$ ipython --no-banner

In [1]: import numpy as np

In [2]: import numpy.linalg as la

In [3]: np.set_printoptions(precision=2, suppress=True, linewidth=160)

In [4]: A = np.loadtxt("mat.csv", delimiter=",")

In [5]: A
Out[5]: 
array([[ 0.,  0.,  0.,  0.],
       [ 0.,  0.,  0.,  0.],
       [-3.,  3.,  1., -3.],
       [ 4.,  3.,  1.,  0.],
       [ 2.,  1., -1., -2.],
       [-3.,  3.,  1., -3.],
       [ 0.,  0.,  0.,  0.],
       [ 1.,  1.,  1., -3.],
       [-6.,  1.,  1., -6.],
       [ 0.,  0.,  0.,  0.],
       [ 0.,  0.,  0.,  0.],
       [ 0.,  0.,  0.,  0.],
       [-1.,  0.,  2., -1.],
       [-4.,  2.,  0., -8.],
       [ 0.,  0.,  0.,  0.],
       [-3., -2.,  0., -3.],
       [-1., -1., -1., -5.],
       [-3.,  3.,  1., -3.],
       [ 0.,  0.,  0.,  0.],
       [ 2.,  2.,  2.,  2.],
       [ 2.,  1., -1., -2.],
       [-1., -1., -1., -5.],
       [ 0.,  0.,  0.,  0.],
       [ 2.,  1., -1., -2.]])

In [6]: # row 1 repeats row 0

In [7]: Ac = A - A.mean(axis=0)

In [8]: left, s, VT = la.svd(Ac, full_matrices=False)

In [9]: np.searchsorted(np.cumsum(s ** 2) / (s ** 2).sum(), 0.9) + 1
Out[9]: np.int64(3)

In [10]: s ** 2 / (s ** 2).sum()
Out[10]: array([0.67, 0.16, 0.15, 0.02])

In [11]: round((s ** 2).sum() ** 2 / (s ** 4).sum(), 2)
Out[11]: np.float64(2.02)

In [12]: np.round(Ac.mean(axis=0), 2) + 0
Out[12]: array([0., 0., 0., 0.])

In [13]: np.abs(left[:, 0]).argmax()
Out[13]: np.int64(13)

In [14]: vec = np.array([-1, -1, 2, -2])

In [15]: y = A @ vec

In [16]: la.solve(A.T @ A, A.T @ y)
Out[16]: array([-1., -1.,  2., -2.])

In [17]: rng = np.random.default_rng(17179)

In [18]: y = y + 0.02 * rng.normal(size=24)

In [19]: y.round(2) + 0
Out[19]: 
array([ 0.  ,  0.02,  7.98, -5.02, -1.  ,  7.99, -0.01,  5.99, 18.97, -0.02, -0.01, -0.03,  7.01, 17.99,  0.01, 10.97, 10.03,  7.97, -0.01, -3.97, -0.98,
       10.01,  0.  , -1.05])

In [20]: c, *_ = la.lstsq(A, y)

In [21]: round(float(la.norm(y - A @ c)), 2)
Out[21]: 0.09

In [22]: np.round(A.T @ (y - A @ c), 2) + 0
Out[22]: array([0., 0., 0., 0.])

In [23]: [round(float(la.norm(la.solve(A.T @ A + lam * np.eye(4), A.T @ y))), 2) for lam in (0, 1, 10, 100)]
Out[23]: [3.17, 2.97, 2.31, 1.58]
